$ python3 -q
>>> import numpy as np
>>> import numpy.linalg as la
>>> np.set_printoptions(suppress=True, linewidth=200)
>>> rnd = lambda a: np.round(a, 1) + 0
>>> basis = np.sign(np.array([[1, -1, 3, -2], [2, -3, 3, 2], [-2, 2, -2, -3], [-2, 2, 2, 1]]))
>>> B = (np.tril(basis, -1) + np.eye(4)) @ (np.triu(basis, 1) + np.eye(4))
>>> w = np.array([2, 1, 2, 3])
>>> arr = np.rint(B * w @ la.inv(B)) + 0
>>> arr
array([[-1.,  2.,  2., -3.],
       [ 0.,  2.,  0.,  0.],
       [ 6., -4., -1.,  5.],
       [ 6., -4., -4.,  8.]])
>>> T = np.stack([arr, 2 * arr, arr[::-1]])
>>> rnd(la.norm(T, axis=(1, 2)))
array([15.2, 30.5, 15.2])
>>> np.einsum("bij,cij->bc", T, T)
array([[ 232.,  464., -108.],
       [ 464.,  928., -216.],
       [-108., -216.,  232.]])
>>> T.sum(axis=0)
array([[  3.,   2.,   2.,  -1.],
       [  6.,   2.,  -1.,   5.],
       [ 18., -10.,  -3.,  15.],
       [ 17., -10., -10.,  21.]])
>>> rnd(la.det(T))
array([ 12., 192.,  12.])
>>> w, V = la.eig(arr)
>>> rnd(w)
array([1., 2., 3., 2.])
>>> rnd(arr @ V[:, 0] - w[0] * V[:, 0])
array([0., 0., 0., 0.])
>>> rnd(np.prod(w))
np.float64(12.0)
>>> rnd(np.sort(la.eigvals(la.inv(arr))))
array([0.3, 0.5, 0.5, 1. ])
>>> rnd(np.sort(la.eigvals(arr.T)))
array([1., 2., 2., 3.])
>>> Uu, sv, Vt = la.svd(arr)
>>> rnd(sv)
array([14.9,  2.7,  2. ,  0.1])
>>> B = Uu[:, :3] @ np.diag(sv[:3]) @ Vt[:3]
>>> rnd(la.norm(arr - B, 2)), rnd(sv[3])
(np.float64(0.1), np.float64(0.1))
>>> rnd(np.abs(arr - B).max())
np.float64(0.1)
>>> rnd(B)
array([[-1. ,  2. ,  2.1, -2.9],
       [ 0. ,  2. ,  0. ,  0. ],
       [ 6. , -4. , -1. ,  5. ],
       [ 6. , -4. , -4. ,  8. ]])
>>> la.matrix_rank(B)
np.int64(3)
>>> O, r_ = la.qr(arr)
>>> rnd(np.abs(np.diag(r_)))
array([8.5, 2.4, 2.5, 0.2])
>>> rnd(O)
array([[-0.1, -0.5, -0.4,  0.7],
       [ 0. , -0.8,  0.3, -0.5],
       [ 0.7,  0. , -0.6, -0.3],
       [ 0.7,  0. ,  0.6,  0.4]])
>>> rnd(r_)
array([[ 8.5, -5.9, -3.7,  9.5],
       [ 0. , -2.4, -0.9,  1.1],
       [ 0. ,  0. , -2.5,  2.6],
       [ 0. ,  0. ,  0. , -0.2]])
>>> J = np.array([[3, -3, 3, -3], [-1, -2, -1, -2], [3, -3, 3, -3], [-1, -2, -1, -2]])
>>> vec = np.array([0, 2, 1, 0])
>>> rhs = arr @ vec
>>> c, lr = np.zeros(4), 1 / la.norm(arr, 2) ** 2
>>> for i in range(15):
...     c -= lr * arr.T @ (arr @ c - rhs)
...     if i % 5 == 0: print(i, round(la.norm(arr @ c - rhs), 1))
... 
0 3.5
5 3.2
10 3.0
>>> rnd(la.cond(arr))
np.float64(99.9)
>>> rnd(c)
array([-0.4,  0.8,  0.4, -0.7])
>>> W0 = np.loadtxt("mat.csv", delimiter=",")
>>> rnd(W0)
array([[-2.2, -1.6, -0.6,  2.5, -1.4],
       [-1.6,  0.5,  0.4,  0.2, -1.4],
       [-0.6,  0.4,  0. , -0.1,  0.8],
       [ 2.5,  0.2, -0.1, -1. ,  0.3],
       [-1.4, -1.4,  0.8,  0.3,  0.6]])
>>> # rows and columns are dependent
>>> la.matrix_rank(W0, rtol=0.1)
np.int64(4)
>>> np.argsort(-la.norm(W0, axis=0).round(6), kind="stable")[:3]
array([0, 3, 1])
>>> rnd(la.norm(W0, 2) / la.norm(W0))
np.float64(0.9)
>>> w, V = la.eigh(W0)
>>> rnd(la.eigvalsh(W0 + -2 * np.eye(5)))
array([-7., -3., -2.,  0.,  0.])
>>> rnd(la.svd(W0, compute_uv=False))
array([5., 2., 2., 1., 0.])
>>> rnd(w.sum()), rnd(np.trace(W0))
(np.float64(-2.0), np.float64(-2.0))
>>> rnd(la.eigvalsh(W0 @ W0))
array([ 0.,  1.,  4.,  4., 25.])
>>> rnd(w)
array([-5., -1.,  0.,  2.,  2.])
>>> rk = la.matrix_rank(W0)
>>> rk
np.int64(4)
>>> ns = la.svd(W0)[2][rk:].T
>>> rnd(W0 @ ns)
array([[0.],
       [0.],
       [0.],
       [0.],
       [0.]])
>>> [int(la.matrix_rank(W0[:, :j + 1])) for j in range(5)]
[1, 2, 3, 4, 4]
>>> la.matrix_rank(W0.T @ W0), la.matrix_rank(W0 @ W0.T)
(np.int64(4), np.int64(4))
>>> ns.shape
(5, 1)
>>> rnd(ns @ ns.T)
array([[0.1, 0.1, 0.2, 0.2, 0. ],
       [0.1, 0.1, 0.2, 0.2, 0. ],
       [0.2, 0.2, 0.4, 0.4, 0.1],
       [0.2, 0.2, 0.4, 0.4, 0.1],
       [0. , 0. , 0.1, 0.1, 0. ]])
>>> [int(la.matrix_rank(np.delete(W0, i, axis=0))) for i in range(5)]
[4, 4, 4, 4, 4]
>>> rng = np.random.default_rng(29)
>>> z = rng.permutation(5)
>>> z
array([3, 4, 2, 0, 1])
>>> B = W0[z][:, z]
>>> rnd(B)
array([[-1. ,  0.3, -0.1,  2.5,  0.2],
       [ 0.3,  0.6,  0.8, -1.4, -1.4],
       [-0.1,  0.8,  0. , -0.6,  0.4],
       [ 2.5, -1.4, -0.6, -2.2, -1.6],
       [ 0.2, -1.4,  0.4, -1.6,  0.5]])
>>> rnd(np.trace(B))
np.float64(-2.0)
>>> rnd(la.det(B)), rnd(la.det(W0[z]))
(np.float64(0.0), np.float64(0.0))
>>> rnd(np.sort(np.abs(la.eigvals(B))))
array([0., 1., 2., 2., 5.])
>>> rnd(np.diag(B))
array([-1. ,  0.6,  0. , -2.2,  0.5])
>>> np.allclose(B, W0)
False
>>> m1 = np.array([[3, -3, 0, 0], [-2, 4, 0, 0], [0, 0, 3, -3], [0, 0, -2, 4]])
>>> rnd(la.det(m1))
np.float64(36.0)
>>> (m1 != 0).astype(int)
array([[1, 1, 0, 0],
       [1, 1, 0, 0],
       [0, 0, 1, 1],
       [0, 0, 1, 1]])
>>> (la.matrix_power((m1 != 0) + (m1.T != 0) + np.eye(4), 4) > 0).astype(int)
array([[1, 1, 0, 0],
       [1, 1, 0, 0],
       [0, 0, 1, 1],
       [0, 0, 1, 1]])
>>> m1 @ m1
array([[ 15, -21,   0,   0],
       [-14,  22,   0,   0],
       [  0,   0,  15, -21],
       [  0,   0, -14,  22]])
>>> rnd(np.sort(la.eigvals(m1).real))
array([1., 1., 6., 6.])
>>> vec = np.array([0, 0, 2, 1])
>>> a = np.maximum(m1 @ vec, 0)
>>> a
array([0, 0, 3, 0])
>>> rnd(np.tanh(m1 @ vec))
array([0., 0., 1., 0.])
>>> np.maximum(m1 @ (3 * vec), 0)
array([0, 0, 9, 0])
>>> np.maximum(m1 @ vec, 0) - np.maximum(-m1 @ vec, 0)
array([0, 0, 3, 0])
>>> mat = np.load("x.npy")
>>> mat
array([[-2.,  1.,  1.,  1.],
       [ 1., -2.,  1.,  1.],
       [ 1.,  1., -2.,  1.],
       [ 1.,  1.,  1., -2.]])
>>> B = mat[0, 0] * mat[1:] - np.outer(mat[1:, 0], mat[0])
>>> B
array([[ 0.,  3., -3., -3.],
       [ 0., -3.,  3., -3.],
       [ 0., -3., -3.,  3.]])
>>> mat[:, 0] / mat[0, 0]
array([ 1. , -0.5, -0.5, -0.5])
>>> rnd(la.eigvals(mat).sum().real)
np.float64(-8.0)
>>> rnd(la.det(2 * mat)), rnd(la.det(mat))
(np.float64(-432.0), np.float64(-27.0))
>>> rnd(la.det(mat[::-1]))
np.float64(-27.0)
>>> np.einsum("ij,ji->", mat, mat)
np.float64(28.0)
>>> feats = np.loadtxt("out18.csv", delimiter=",")
>>> feats
array([[0., 1., 0., 5.],
       [2., 4., 5., 0.],
       [1., 5., 4., 4.],
       [0., 2., 3., 1.]])
>>> vec = np.array([-2, -2, -2, 0])
>>> rhs = feats @ vec
>>> rhs
array([ -2., -22., -20., -10.])
>>> rnd(la.solve(feats.T, feats[1]))
array([0., 1., 0., 0.])
>>> rnd(la.solve(feats, rhs))
array([-2., -2., -2.,  0.])
>>> rnd(la.solve(feats, rhs + feats[:, 2]))
array([-2., -2., -1.,  0.])
>>> rnd(la.det(feats))
np.float64(-39.0)
>>> rnd(la.matrix_power(feats, 2))
array([[ 2., 14., 20.,  5.],
       [13., 43., 40., 30.],
       [14., 49., 53., 25.],
       [ 7., 25., 25., 13.]])
>>> np.allclose(feats, feats.T)
False
>>> np.trace(feats)
np.float64(9.0)
>>> E = np.array([[-3, -1, -2, 2], [-1, -3, -1, -2], [-2, -1, -3, -1], [2, -2, -1, -3]])
>>> B = np.array([[-1, -1, 1], [-2, -1, -1], [2, 1, 2], [1, 0, 2]])
>>> la.matrix_rank(E @ B)
np.int64(3)
>>> np.einsum("ik,kj->ij", E, B)
array([[ 3,  2, -2],
       [ 3,  3, -4],
       [-3,  0, -9],
       [-3, -1, -4]])
>>> np.einsum("ik,kj->ji", E, B)
array([[ 3,  3, -3, -3],
       [ 2,  3,  0, -1],
       [-2, -4, -9, -4]])
>>> np.vstack([E, B.T]).shape
(7, 4)
>>> X = np.array([[5.0, 1.0, 0.0], [0.0, 5.0, 1.0], [0.0, 0.0, 5.0]])
>>> B = np.array([[1, -1], [0, 0], [-2, 0]])
>>> np.vstack([X, B.T]).shape
(5, 3)
>>> np.einsum("ij->j", X)
array([5., 6., 6.])
>>> np.einsum("ij,ij->i", X, X)
array([26., 26., 25.])
>>> la.matrix_rank(X @ B)
np.int64(2)
>>> B.T @ X.T
array([[  5.,  -2., -10.],
       [ -5.,   0.,   0.]])
>>> X @ B
array([[  5.,  -5.],
       [ -2.,   0.],
       [-10.,   0.]])
>>> W = np.array([[-8, -4], [-5, -2], [5, -8]])
>>> c = np.array([3, -1])
>>> act = np.maximum(X @ W + c, 0)
>>> la.matrix_rank(act)
np.int64(1)
>>> act
array([[ 0.,  0.],
       [ 0.,  0.],
       [28.,  0.]])
>>> (act > 0).astype(int)
array([[0, 0],
       [0, 0],
       [1, 0]])
>>> basis = np.array([[-1, 2, -1], [0, 2, 2]])
>>> act @ basis
array([[  0.,   0.,   0.],
       [  0.,   0.,   0.],
       [-28.,  56., -28.]])
>>> O, V = la.qr(X[:, :2])[0], la.qr(X[:, 2:])[0]
>>> sv = la.svd(O.T @ V, compute_uv=False)
>>> (sv > 0.9).sum()
np.int64(0)
>>> rnd(sv)
array([0.2])
>>> O = X.astype(float).copy()
>>> for j in range(3):
...     O[:, j] -= O[:, :j] @ (O[:, :j].T @ O[:, j])
...     O[:, j] /= la.norm(O[:, j])
... 
>>> O.T @ O
array([[1., 0., 0.],
       [0., 1., 0.],
       [0., 0., 1.]])
>>> O.T @ X
array([[5., 1., 0.],
       [0., 5., 1.],
       [0., 0., 5.]])
